$ ipython --no-banner

In [1]: import numpy as np

In [2]: np.set_printoptions(precision=2, suppress=True, linewidth=200)

In [3]: def rnd(a):
   ...:     return np.round(a, 2) + 0
   ...: 

In [4]: m1 = np.loadtxt("arr.csv", delimiter=",")

In [5]: m1
Out[5]: 
array([[-2., -1.,  2.,  0.,  2., -1.,  0., -2., -2.,  2.],
       [-2., -1.,  2.,  0.,  2., -1.,  0., -2., -2.,  2.],
       [-2., -1.,  2.,  0.,  2., -1.,  0., -2., -2.,  2.],
       [-1.,  0.,  3.,  1.,  3.,  0.,  1., -1., -1.,  3.],
       [ 0.,  1.,  4.,  2.,  4.,  1.,  2.,  0.,  0.,  4.],
       [-1.,  0.,  3.,  1.,  3.,  0.,  1., -1., -1.,  3.],
       [-2., -1.,  2.,  0.,  2., -1.,  0., -2., -2.,  2.],
       [ 0.,  1.,  4.,  2.,  4.,  1.,  2.,  0.,  0.,  4.]])

In [6]: # rank 2

In [7]: rnd(np.linalg.norm(m1, 2))
Out[7]: np.float64(15.37)

In [8]: rnd(np.linalg.norm(m1, 1)), rnd(np.linalg.norm(m1, np.inf))
Out[8]: (np.float64(22.0), np.float64(18.0))

In [9]: print(np.linalg.norm(m1, axis=1).argmax())
4

In [10]: rnd(np.linalg.norm(m1[0] - m1[2]))
Out[10]: np.float64(0.0)

In [11]: A = np.load("data.npy")

In [12]: A
Out[12]: 
array([[ 2,  0,  0,  0, -3,  3,  0,  0],
       [ 0, -1, -1,  3,  0,  0, -1,  3],
       [ 0,  2,  1, -1,  0,  0,  1,  2],
       [ 0, -2,  1, -1,  0,  0,  3, -2],
       [-3,  0,  0,  0,  0, -3,  0,  0],
       [ 3,  0,  0,  0,  3, -3,  0,  0],
       [ 0,  3,  3,  2,  0,  0,  3, -2],
       [ 0, -1, -1, -1,  0,  0, -1,  0]])

In [13]: x = np.array([2, 1, 0, 2, 1, 2, 0, 2])

In [14]: print((A @ x).argmax())
1

In [15]: print(A @ (2 * x))
[ 14  22   8 -16 -24   6   6  -6]

In [16]: cov = A.T @ A

In [17]: cov
Out[17]: 
array([[ 22,   0,   0,   0,   3,   6,   0,   0],
       [  0,  19,  11,   4,   0,   0,   7,  -1],
       [  0,  11,  13,   2,   0,   0,  15,  -9],
       [  0,   4,   2,  16,   0,   0,   0,   5],
       [  3,   0,   0,   0,  18, -18,   0,   0],
       [  6,   0,   0,   0, -18,  27,   0,   0],
       [  0,   7,  15,   0,   0,   0,  21, -13],
       [  0,  -1,  -9,   5,   0,   0, -13,  21]])

In [18]: np.diag(cov)
Out[18]: array([22, 19, 13, 16, 18, 27, 21, 21])

In [19]: print(np.trace(cov), (A ** 2).sum())
157 157

In [20]: print(rnd(np.linalg.svd(A, compute_uv=False) ** 2))
[47.68 41.5  24.6  23.41 11.53  6.19  2.08  0.  ]

In [21]: (A @ A.T).shape
Out[21]: (8, 8)

In [22]: rnd(np.linalg.det(A))
Out[22]: np.float64(450.0)

In [23]: (A != 0).astype(int)
Out[23]: 
array([[1, 0, 0, 0, 1, 1, 0, 0],
       [0, 1, 1, 1, 0, 0, 1, 1],
       [0, 1, 1, 1, 0, 0, 1, 1],
       [0, 1, 1, 1, 0, 0, 1, 1],
       [1, 0, 0, 0, 0, 1, 0, 0],
       [1, 0, 0, 0, 1, 1, 0, 0],
       [0, 1, 1, 1, 0, 0, 1, 1],
       [0, 1, 1, 1, 0, 0, 1, 0]])

In [24]: np.allclose(A @ A.T, A.T @ A)
Out[24]: False

In [25]: rnd(np.abs(np.linalg.eigvals(A)).max())
Out[25]: np.float64(4.67)

In [26]: A.inv()
---------------------------------------------------------------------------
AttributeError                            Traceback (most recent call last)
Cell In[26], line 1
----> 1 A.inv()

AttributeError: 'numpy.ndarray' object has no attribute 'inv'

In [27]: (A + A.T) / 2
Out[27]: 
array([[ 2. ,  0. ,  0. ,  0. , -3. ,  3. ,  0. ,  0. ],
       [ 0. , -1. ,  0.5,  0.5,  0. ,  0. ,  1. ,  1. ],
       [ 0. ,  0.5,  1. ,  0. ,  0. ,  0. ,  2. ,  0.5],
       [ 0. ,  0.5,  0. , -1. ,  0. ,  0. ,  2.5, -1.5],
       [-3. ,  0. ,  0. ,  0. ,  0. ,  0. ,  0. ,  0. ],
       [ 3. ,  0. ,  0. ,  0. ,  0. , -3. ,  0. ,  0. ],
       [ 0. ,  1. ,  2. ,  2.5,  0. ,  0. ,  3. , -1.5],
       [ 0. ,  1. ,  0.5, -1.5,  0. ,  0. , -1.5,  0. ]])

In [28]: print(np.allclose(A, A.T))
False

In [29]: rnd(np.sort(np.abs(np.linalg.eigvals(A))))
Out[29]: array([0.41, 0.41, 3.16, 3.16, 3.54, 3.54, 4.52, 4.67])

In [30]: A @ A
Out[30]: 
array([[ 22,   0,   0,   0,   3,   6,   0,   0],
       [  0, -13,  -3, -10,   0,   0,   3,  -9],
       [  0,   3,  -1,   6,   0,   0,  -3,   8],
       [  0,  17,  13,   2,   0,   0,  11,  -8],
       [-15,   0,   0,   0,   0,   0,   0,   0],
       [-12,   0,   0,   0, -18,   9,   0,   0],
       [  0,  10,  13,  12,   0,   0,  17,   5],
       [  0,  -2,  -4,  -3,   0,   0,  -6,  -1]])

In [31]: x = np.array([-9, 7, 3, -8, 6, -5, -7, -6])

In [32]: h1 = np.maximum(A @ x, 0)

In [33]: A.T @ h1
Out[33]: array([-108,   22,   16,   -1,   18, -144,   16,    2])

In [34]: rnd(np.tanh(A @ x))
Out[34]: array([-1., -1.,  1., -1.,  1.,  1.,  1.,  1.])

In [35]: print(A * (h1 > 1e-9)[:, None])
[[ 0  0  0  0  0  0  0  0]
 [ 0  0  0  0  0  0  0  0]
 [ 0  2  1 -1  0  0  1  2]
 [ 0  0  0  0  0  0  0  0]
 [-3  0  0  0  0 -3  0  0]
 [ 3  0  0  0  3 -3  0  0]
 [ 0  3  3  2  0  0  3 -2]
 [ 0 -1 -1 -1  0  0 -1  0]]
